% python3 -q
>>> import numpy as np
>>> import numpy.linalg as la
>>> np.set_printoptions(precision=2, suppress=True, linewidth=120, legacy="1.25")
>>> basis = np.array([[-2, 3, 0, -2], [0, -2, -2, 3], [3, -1, -3, 1], [2, 1, -3, 2]])
>>> rng = np.random.default_rng(79511)
>>> A = (rng.random((14, 4)) < 0.25) @ basis
>>> print(A)
[[-2  3  0 -2]
 [ 5  0 -6  3]
 [ 0 -2 -2  3]
 [ 3 -3 -5  4]
 [-2  3  0 -2]
 [ 0  0  0  0]
 [ 2  1 -3  2]
 [-2  3  0 -2]
 [-2  3  0 -2]
 [ 0  0  0  0]
 [ 3 -1 -3  1]
 [ 5 -2 -8  6]
 [ 3 -1 -3  1]
 [-2  3  0 -2]]
>>> # row 4 repeats row 0
>>> Xs = (A - A.mean(axis=0)) / A.std(axis=0)
>>> print(Xs.std(axis=0))
[1. 1. 1. 1.]
>>> print(np.argwhere(np.abs(Xs) > 2))
[[11  2]
 [11  3]]
>>> coef = la.lstsq(np.delete(Xs, 2, axis=1), Xs[:, 2])[0]
>>> print(np.abs(coef).argmax())
2
>>> print(coef)
[-0.56 -0.45 -0.82]
>>> G = np.cov(A, rowvar=False)
>>> print(G)
[[ 7.1  -4.5  -6.57  6.09]
 [-4.5   4.73  4.08 -5.  ]
 [-6.57  4.08  7.05 -6.35]
 [ 6.09 -5.   -6.35  6.84]]
>>> print(np.corrcoef(A.T))
[[ 1.   -0.78 -0.93  0.87]
 [-0.78  1.    0.71 -0.88]
 [-0.93  0.71  1.   -0.91]
 [ 0.87 -0.88 -0.91  1.  ]]
>>> print(np.argwhere(np.triu(np.abs(np.corrcoef(A.T)) > 0.8, 1)))
[[0 2]
 [0 3]
 [1 3]
 [2 3]]
>>> print(A.std(axis=0))
[2.57 2.1  2.56 2.52]
>>> print(np.polyfit(A[:, 0], A[:, 2], 1))
[-0.92 -1.42]
>>> print(la.eigvalsh(G)[::-1])
[23.03  1.82  0.75  0.13]
>>> data = 2 * np.eye(9) + np.ones((9, 9))
>>> print(data)
[[3. 1. 1. 1. 1. 1. 1. 1. 1.]
 [1. 3. 1. 1. 1. 1. 1. 1. 1.]
 [1. 1. 3. 1. 1. 1. 1. 1. 1.]
 [1. 1. 1. 3. 1. 1. 1. 1. 1.]
 [1. 1. 1. 1. 3. 1. 1. 1. 1.]
 [1. 1. 1. 1. 1. 3. 1. 1. 1.]
 [1. 1. 1. 1. 1. 1. 3. 1. 1.]
 [1. 1. 1. 1. 1. 1. 1. 3. 1.]
 [1. 1. 1. 1. 1. 1. 1. 1. 3.]]
>>> B = data + rng.integers(-2, 3, (9, 1)) @ rng.integers(-2, 3, (1, 9))
>>> print(B)
[[ 3.  1.  1.  1.  1.  1.  1.  1.  1.]
 [ 1.  3.  1.  1.  1.  1.  1.  1.  1.]
 [ 3. -1.  5.  5.  3.  1. -1.  3. -3.]
 [-1.  3. -1. -1. -1.  1.  3. -1.  5.]
 [ 3. -1.  3.  5.  5.  1. -1.  3. -3.]
 [ 2.  0.  2.  3.  2.  3.  0.  2. -1.]
 [ 1.  1.  1.  1.  1.  1.  3.  1.  1.]
 [ 1.  1.  1.  1.  1.  1.  1.  3.  1.]
 [ 2.  0.  2.  3.  2.  1.  0.  2.  1.]]
>>> print(np.round(la.svd(B - data, compute_uv=False), 2) + 0)
[14.  0.  0.  0.  0.  0.  0.  0.  0.]
>>> print(B - data)
[[ 0.  0.  0.  0.  0.  0.  0.  0.  0.]
 [ 0.  0.  0.  0.  0.  0.  0.  0.  0.]
 [ 2. -2.  2.  4.  2.  0. -2.  2. -4.]
 [-2.  2. -2. -4. -2.  0.  2. -2.  4.]
 [ 2. -2.  2.  4.  2.  0. -2.  2. -4.]
 [ 1. -1.  1.  2.  1.  0. -1.  1. -2.]
 [ 0.  0.  0.  0.  0.  0.  0.  0.  0.]
 [ 0.  0.  0.  0.  0.  0.  0.  0.  0.]
 [ 1. -1.  1.  2.  1.  0. -1.  1. -2.]]
>>> print(la.matrix_rank(B - data, tol=1e-8))
1
>>> x0 = np.ones(9)
>>> for _ in range(5):
...     x0 = data @ x0
...     x0 /= la.norm(x0)
...     print(round(x0 @ data @ x0, 2))
... 
11.0
11.0
11.0
11.0
11.0
>>> print(x0)
[0.33 0.33 0.33 0.33 0.33 0.33 0.33 0.33 0.33]
>>> idx = rng.permutation(9)
>>> print(idx)
[2 1 3 7 0 6 8 5 4]
>>> B = data[idx][:, idx]
>>> print(np.round(la.det(B), 2), round(la.det(data[idx]), 2))
2816.0 -2816.0
>>> print(np.sort(np.abs(la.eigvals(B))))
[ 2.  2.  2.  2.  2.  2.  2.  2. 11.]
>>> feats = np.load("arr.npy")
>>> print(feats)
[[ 0.24 -0.1  -0.31]
 [ 1.04 -0.87  0.05]
 [ 0.42  0.55 -0.72]
 [-1.58  0.51 -0.17]
 [-0.71 -0.03 -0.78]
 [-0.5   1.34  0.69]
 [-0.3   0.14  0.72]
 [ 1.75 -0.08 -0.63]
 [-0.58 -0.8  -1.03]]
>>> x0 = np.array([-3, -1, 3])
>>> target = feats @ x0
>>> coef, lr = np.zeros(3), 1 / la.norm(feats, 2) ** 2
>>> for i in range(200):
...     coef -= lr * feats.T @ (feats @ coef - target)
...     if i % 50 == 0: print(i, round(la.norm(feats @ coef - target), 2))
... 
0 3.6
50 0.0
100 0.0
150 0.0
>>> print(round(la.cond(feats), 2))
2.04
>>> print(coef)
[-3. -1.  3.]
>>> idx = rng.permutation(3)
>>> B = feats[:, idx] * rng.choice([-1, 1], 3)
>>> print(B)
[[ 0.24  0.1  -0.31]
 [ 1.04  0.87  0.05]
 [ 0.42 -0.55 -0.72]
 [-1.58 -0.51 -0.17]
 [-0.71  0.03 -0.78]
 [-0.5  -1.34  0.69]
 [-0.3  -0.14  0.72]
 [ 1.75  0.08 -0.63]
 [-0.58  0.8  -1.03]]
>>> U, _, vt = la.svd(feats.T @ B)
>>> print(np.round(U @ vt, 2) + 0)
[[ 1.  0.  0.]
 [ 0. -1.  0.]
 [ 0.  0.  1.]]
>>> print(idx)
[0 1 2]
>>> E = np.loadtxt("a.csv", delimiter=",")
>>> print(E)
[[-0.1  -0.49 -0.53  0.51  0.45]
 [-0.21 -0.1   0.09  0.62 -0.75]
 [ 0.41 -0.49 -0.43 -0.43 -0.46]
 [-0.62  0.39 -0.61 -0.25 -0.16]
 [-0.62 -0.6   0.38 -0.33  0.03]]
>>> # columns are unit length and at right angles
>>> G = feats.T @ feats
>>> print(la.svd(feats, compute_uv=False) ** 2)
[8.97 4.42 2.16]
>>> print(round(float(np.trace(G)), 2), np.round((feats ** 2).sum(), 2))
15.55 15.55
>>> print(G)
[[ 8.05 -1.87 -0.57]
 [-1.87  3.79  1.43]
 [-0.57  1.43  3.71]]
>>> x0 = np.array([5, 5, -6, 3, 1])
>>> print(np.abs(la.eigvals(E)))
[1. 1. 1. 1. 1.]
>>> print(5 - la.matrix_rank(E - np.eye(5), tol=1e-8))
1
>>> print(np.sort(np.abs(np.degrees(np.angle(la.eigvals(E))))))
[  0.    90.39  90.39 157.31 157.31]
>>> print(round(la.norm(x0), 2), round(float(la.norm(E @ x0)), 2))
9.8 9.8
>>> print(np.kron(np.eye(2, dtype=int), E))
[[-0.1  -0.49 -0.53  0.51  0.45 -0.   -0.   -0.    0.    0.  ]
 [-0.21 -0.1   0.09  0.62 -0.75 -0.   -0.    0.    0.   -0.  ]
 [ 0.41 -0.49 -0.43 -0.43 -0.46  0.   -0.   -0.   -0.   -0.  ]
 [-0.62  0.39 -0.61 -0.25 -0.16 -0.    0.   -0.   -0.   -0.  ]
 [-0.62 -0.6   0.38 -0.33  0.03 -0.   -0.    0.   -0.    0.  ]
 [-0.   -0.   -0.    0.    0.   -0.1  -0.49 -0.53  0.51  0.45]
 [-0.   -0.    0.    0.   -0.   -0.21 -0.1   0.09  0.62 -0.75]
 [ 0.   -0.   -0.   -0.   -0.    0.41 -0.49 -0.43 -0.43 -0.46]
 [-0.    0.   -0.   -0.   -0.   -0.62  0.39 -0.61 -0.25 -0.16]
 [-0.   -0.    0.   -0.    0.   -0.62 -0.6   0.38 -0.33  0.03]]
>>> print(np.poly(E))
[ 1.    0.86  0.17 -0.17 -0.86 -1.  ]
